>>> import numpy as np
>>> from numpy import linalg as LA
>>> np.set_printoptions(precision=3, suppress=True, linewidth=160, floatmode="fixed")
>>> def rd(a):
...     return np.round(a, 3) + 0
... 
>>> F = np.loadtxt("case3.csv", delimiter=",")
>>> F
array([[ 12.000,   9.000,  24.000,   3.000,   3.000,  21.000,  21.000,   6.000,   0.000],
       [ 12.000,   9.000,  24.000,   3.000,   3.000,  21.000,  21.000,   6.000,   0.000],
       [  0.000,   0.000,   0.000,   0.000,   0.000,   0.000,   0.000,   0.000,   0.000],
       [ -4.000,  -3.000,  -8.000,  -1.000,  -1.000,  -7.000,  -7.000,  -2.000,   0.000],
       [  4.000,   3.000,   8.000,   1.000,   1.000,   7.000,   7.000,   2.000,   0.000],
       [ -4.000,  -3.000,  -8.000,  -1.000,  -1.000,  -7.000,  -7.000,  -2.000,   0.000],
       [ -8.000,  -6.000, -16.000,  -2.000,  -2.000, -14.000, -14.000,  -4.000,   0.000],
       [ -8.000,  -6.000, -16.000,  -2.000,  -2.000, -14.000, -14.000,  -4.000,   0.000],
       [  0.000,   0.000,   0.000,   0.000,   0.000,   0.000,   0.000,   0.000,   0.000],
       [ 12.000,   9.000,  24.000,   3.000,   3.000,  21.000,  21.000,   6.000,   0.000]])
>>> LA.cond(F) > 100
np.True_
>>> np.argsort(-LA.norm(F, axis=0).round(6), kind="stable")[:3]
array([2, 5, 6])
>>> U, s, Vt = LA.svd(F)
>>> rd(s)
array([85.639,  0.000,  0.000,  0.000,  0.000,  0.000,  0.000,  0.000,  0.000])
>>> out = U[:, :1] @ np.diag(s[:1]) @ Vt[:1]
>>> LA.matrix_rank(F, rtol=0.05)
np.int64(1)
>>> LA.matrix_rank(out)
np.int64(1)
>>> rk = LA.matrix_rank(F)
>>> rk
np.int64(1)
>>> null = LA.svd(F)[2][rk:].T
>>> [int(LA.matrix_rank(F[:, :j + 1])) for j in range(9)]
[1, 1, 1, 1, 1, 1, 1, 1, 1]
>>> null.shape
(9, 8)
>>> print([int(LA.matrix_rank(np.delete(F, i, axis=0))) for i in range(10)])
[1, 1, 1, 1, 1, 1, 1, 1, 1, 1]
>>> LA.matrix_rank(F.T @ F), LA.matrix_rank(F @ F.T)
(np.int64(1), np.int64(1))
>>> print(np.allclose(F @ null, 0))
True
